$ ipython --no-banner

In [1]: import numpy as np

In [2]: np.set_printoptions(precision=3, suppress=True, linewidth=160)

In [3]: data = np.load("layer18.npy")

In [4]: data
Out[4]: 
array([[ 0,  0,  0, 18, 27,  9,  7,  0,  4],
       [ 8, 21,  6,  1,  0,  0,  0,  4, 16],
       [ 6, 13,  1,  0,  0,  0,  0,  3,  6],
       [ 0,  0,  0,  0,  4,  4,  0,  0,  0],
       [ 0,  0,  0,  0,  0,  0,  0,  0,  0],
       [ 0,  1,  0,  0,  0,  0,  0,  0,  0],
       [ 0,  0,  0,  0,  0,  0,  1,  0,  0],
       [ 0,  7,  0,  0,  0,  0,  0,  0,  0],
       [ 0,  0,  0,  0,  0,  0,  0,  0,  0],
       [ 0,  0,  2,  2,  7,  7,  0,  0,  8],
       [ 0,  0,  0,  0,  0,  0,  0,  0,  0],
       [14, 23, 14, 18,  9,  5,  0,  7, 32],
       [ 0,  0,  0,  0,  1,  1,  0,  0,  0],
       [14, 19, 13, 20, 13,  6,  0,  7, 30],
       [12,  0,  4, 23, 27,  8,  9,  6, 12],
       [ 0, 15,  5,  0,  0,  0,  0,  0, 14],
       [ 0,  0,  0,  0,  0,  0,  0,  0,  0],
       [ 0,  0,  0,  0,  0,  0,  0,  0,  0],
       [20,  9, 11, 29, 27,  9,  7, 10, 26],
       [ 0, 17,  0,  0,  0,  0,  0,  0,  0],
       [16,  5,  0,  0,  0,  0,  7,  8,  0],
       [ 0,  0,  1,  8, 11,  4,  1,  0,  6]])

In [5]: # rank 8

In [6]: Uu, sig, Vh = np.linalg.svd(data)

In [7]: np.argmax(sig[:-1] / (sig[1:] + 1e-6)) + 1
Out[7]: np.int64(8)

In [8]: sig.round(3) + 0
Out[8]: array([101.136,  47.858,  21.59 ,  18.084,   8.318,   4.811,   2.491,   1.181,   0.   ])

In [9]: A2 = Uu[:, :8] @ np.diag(sig[:8]) @ Vh[:8]

In [10]: np.linalg.matrix_rank(data, rtol=0.05)
Out[10]: np.int64(5)

In [11]: np.round(np.linalg.norm(data - A2) / np.linalg.norm(data), 3)
Out[11]: np.float64(0.0)

In [12]: np.linalg.matrix_rank(A2)
Out[12]: np.int64(8)
